$ python3 -q
>>> import numpy as np
>>> import numpy.linalg as la
>>> np.set_printoptions(precision=2, suppress=True, linewidth=140)
>>> def rd(a):
...     return np.round(a, 2) + 0
... 
>>> data = np.loadtxt("a.csv", delimiter=",")
>>> data
array([[ 1.,  0.,  0.,  0.,  0.,  0.,  0.,  0.,  0.],
       [ 2.,  1.,  0.,  0.,  0.,  0.,  0.,  0.,  0.],
       [ 1., -2.,  1.,  0.,  0.,  0.,  0.,  0.,  0.],
       [-1.,  1.,  1.,  1.,  0.,  0.,  0.,  0.,  0.],
       [ 3., -3.,  1.,  0.,  1.,  0.,  0.,  0.,  0.],
       [ 3., -2.,  3.,  0.,  0.,  1.,  0.,  0.,  0.],
       [-3.,  0.,  0., -2., -1.,  2.,  1.,  0.,  0.],
       [ 3.,  0.,  1., -2.,  0.,  1., -2.,  1.,  0.],
       [ 0., -1.,  3.,  3.,  3., -2., -2., -2.,  1.]])
>>> # triangular
>>> x = np.array([1, -2, 0, -2, -2, 0, 1, -1, -1])
>>> a = np.maximum(data @ x, 0)
>>> np.flatnonzero(a > 1e-9)
array([0, 2, 4, 5, 6, 7])
>>> a
array([1., 0., 5., 0., 7., 7., 4., 4., 0.])
>>> O, Rm = la.qr(data)
>>> np.trace(O @ O.T)
np.float64(9.0)
>>> rd(O @ Rm)
array([[ 1.,  0.,  0.,  0.,  0.,  0.,  0.,  0.,  0.],
       [ 2.,  1.,  0.,  0.,  0.,  0.,  0.,  0.,  0.],
       [ 1., -2.,  1.,  0.,  0.,  0.,  0.,  0.,  0.],
       [-1.,  1.,  1.,  1.,  0.,  0.,  0.,  0.,  0.],
       [ 3., -3.,  1.,  0.,  1.,  0.,  0.,  0.,  0.],
       [ 3., -2.,  3.,  0.,  0.,  1.,  0.,  0.,  0.],
       [-3.,  0.,  0., -2., -1.,  2.,  1.,  0.,  0.],
       [ 3.,  0.,  1., -2.,  0.,  1., -2.,  1.,  0.],
       [ 0., -1.,  3.,  3.,  3., -2., -2., -2.,  1.]])
>>> rng = np.random.default_rng(37)
>>> out = data + rng.integers(-2, 3, (9, 7)) @ rng.integers(-2, 3, (7, 9))
>>> out
array([[ 7., -5.,  5., 10.,  9., 13., -2.,  3.,  7.],
       [-1.,  4.,  5., -3., -7.,  5.,  0.,  4.,  3.],
       [ 0., -4.,  0., -6.,  2.,  6., -1.,  4., 13.],
       [-2.,  1.,  0.,  9., -5., -3.,  0.,  1., -4.],
       [11.,  1., -5.,  3.,  6., -9., -3.,  3., -8.],
       [ 1., -3., -1., -3.,  0.,  2.,  1.,  0.,  6.],
       [-5., -2.,  0., -8.,  9.,  7.,  6., -7.,  0.],
       [-5., -5., -1., -1., -6.,  2.,  1., -3.,  6.],
       [ 7., -1.,  2.,  0., 11., -2., -3., -8., -1.]])
>>> la.matrix_rank(out - data, tol=1e-8)
np.int64(7)
>>> out - data
array([[ 6., -5.,  5., 10.,  9., 13., -2.,  3.,  7.],
       [-3.,  3.,  5., -3., -7.,  5.,  0.,  4.,  3.],
       [-1., -2., -1., -6.,  2.,  6., -1.,  4., 13.],
       [-1.,  0., -1.,  8., -5., -3.,  0.,  1., -4.],
       [ 8.,  4., -6.,  3.,  5., -9., -3.,  3., -8.],
       [-2., -1., -4., -3.,  0.,  1.,  1.,  0.,  6.],
       [-2., -2.,  0., -6., 10.,  5.,  5., -7.,  0.],
       [-8., -5., -2.,  1., -6.,  1.,  3., -4.,  6.],
       [ 7.,  0., -1., -3.,  8.,  0., -1., -6., -2.]])
>>> np.abs(out - data).sum(axis=1)
array([60., 33., 36., 23., 49., 18., 37., 36., 28.])
>>> rd(la.svd(out - data, compute_uv=False))
array([27.56, 23.67, 19.02, 13.47, 11.  ,  4.94,  2.32,  0.  ,  0.  ])
>>> arr = np.load("m.npy")
>>> arr
array([[ -3.03,  -1.  ,  -0.02,   0.01,  -2.99,  -6.  ],
       [ 12.  ,   5.  ,  -0.02,   3.01,  11.98,  12.01],
       [  2.02,  -2.  ,  -2.98,   6.01,  11.02,  -2.99],
       [ -4.99,   0.  ,   5.97,   4.96,   5.02,   6.01],
       [ -6.99, -14.03, -14.99,  -6.99,  -3.96,  -5.97],
       [ -1.01,  -6.01,  -5.98,  -1.05,   5.  ,   5.99],
       [  7.96,   5.01,   3.  ,   1.01,   7.01,  15.01],
       [  0.99,  -3.  ,  -2.98,   6.01,  12.01,   0.01],
       [  1.  ,   3.97,   6.  ,   2.99,   2.99,   5.98]])
>>> x = np.array([-2, -2, -1, 0, 1, -2, 0, -1, 0])
>>> rhs = data @ x
>>> c, lr = np.zeros(9), 1 / la.norm(data, 2) ** 2
>>> for i in range(6):
...     c -= lr * data.T @ (data @ c - rhs)
...     if i % 2 == 0: print(i, round(la.norm(data @ c - rhs), 2))
... 
0 9.16
2 5.72
4 4.48
>>> rd(la.cond(data))
np.float64(352.88)
>>> rd(c)
array([-1.68, -0.96, -0.4 ,  0.95,  0.76, -0.91,  0.25, -0.73,  0.21])
